% python3 -q
>>> import numpy as np
>>> import numpy.linalg as la
>>> np.set_printoptions(precision=2, suppress=True, linewidth=100)
>>> rnd = lambda a: np.round(a, 2) + 0
>>> A = np.loadtxt("data.csv", delimiter=",")
>>> A
array([[ 0.63, 23.85, -0.22],
       [ 0.42, 25.88, -0.98],
       [-0.77, 25.05,  2.18],
       [-1.63, 23.56, -2.39],
       [ 0.08, 25.84, -1.72],
       [ 0.31, 24.56, -0.06],
       [ 0.38, 25.62, -1.89],
       [ 2.01, 25.89,  0.57],
       [-0.19, 24.33,  0.47],
       [-1.28, 25.59, -2.78],
       [ 1.89, 23.5 , -0.21],
       [-1.51, 25.63, -0.25],
       [-0.65, 26.15,  0.88],
       [-0.96, 27.18, -0.43],
       [-0.57, 24.28, -0.24],
       [ 0.11, 25.35,  1.06],
       [-1.2 , 25.33,  0.1 ],
       [ 0.68, 25.59,  0.54],
       [ 1.1 , 24.77,  0.85],
       [ 2.27, 25.22,  2.27],
       [-1.48, 23.92, -0.52],
       [ 0.42, 25.81, -0.1 ],
       [ 0.12, 23.93,  0.14],
       [-0.08, 26.3 , -0.82],
       [ 0.35, 23.75,  1.  ],
       [-1.37, 24.34, -1.12],
       [-0.28, 25.47,  0.21]])
>>> u = np.array([1, 3, 3])
>>> print(rnd(np.cross(A[2, :3], A[18, :3])))
[-32.71   3.05 -46.63]
>>> arr = np.load("layer0.npy")
>>> rnd(arr)
array([[-0.29,  0.79,  0.54],
       [ 0.  , -0.57,  0.82],
       [ 0.96,  0.24,  0.16]])
>>> x = np.array([-9, -4, 1])
>>> a = np.maximum(arr @ x, 0)
>>> np.flatnonzero(a > 1e-9)
array([1])
>>> J = np.load("run14.npy")
>>> J
array([[0, 0, 0, 0],
       [0, 0, 0, 1],
       [0, 0, 0, 0],
       [0, 1, 0, 0]])
>>> evals, V = la.eigvalsh(J)
Traceback (most recent call last):
  File "<python-input-15>", line 1, in <module>
    evals, V = la.eigvalsh(J)
    ^^^^^^^^
ValueError: too many values to unpack (expected 2)
>>> evals, V = la.eigh(J)
>>> rnd(la.svd(J, compute_uv=False))
array([1., 1., 0., 0.])
>>> print(rnd(V.T @ J @ V))
[[-1.  0.  0.  0.]
 [ 0.  0.  0.  0.]
 [ 0.  0.  0.  0.]
 [ 0.  0.  0.  1.]]
>>> rnd(la.eigvalsh(J @ J))
array([0., 0., 1., 1.])
>>> print(rnd(la.eigvalsh(J + 2 * np.eye(4))))
[1. 2. 2. 3.]
>>> rnd(V.T @ V)
array([[1., 0., 0., 0.],
       [0., 1., 0., 0.],
       [0., 0., 1., 0.],
       [0., 0., 0., 1.]])
>>> np.unique(evals.round(6) + 0, return_counts=True)[1]
array([1, 2, 1])
>>> (evals > 1e-8).sum(), (evals < -1e-8).sum()
(np.int64(1), np.int64(1))
>>> np.abs(V[:, -1]).round(6).argmax()
np.int64(1)
>>> rnd(V @ np.diag(evals) @ V.T)
array([[0., 0., 0., 0.],
       [0., 0., 0., 1.],
       [0., 0., 0., 0.],
       [0., 1., 0., 0.]])
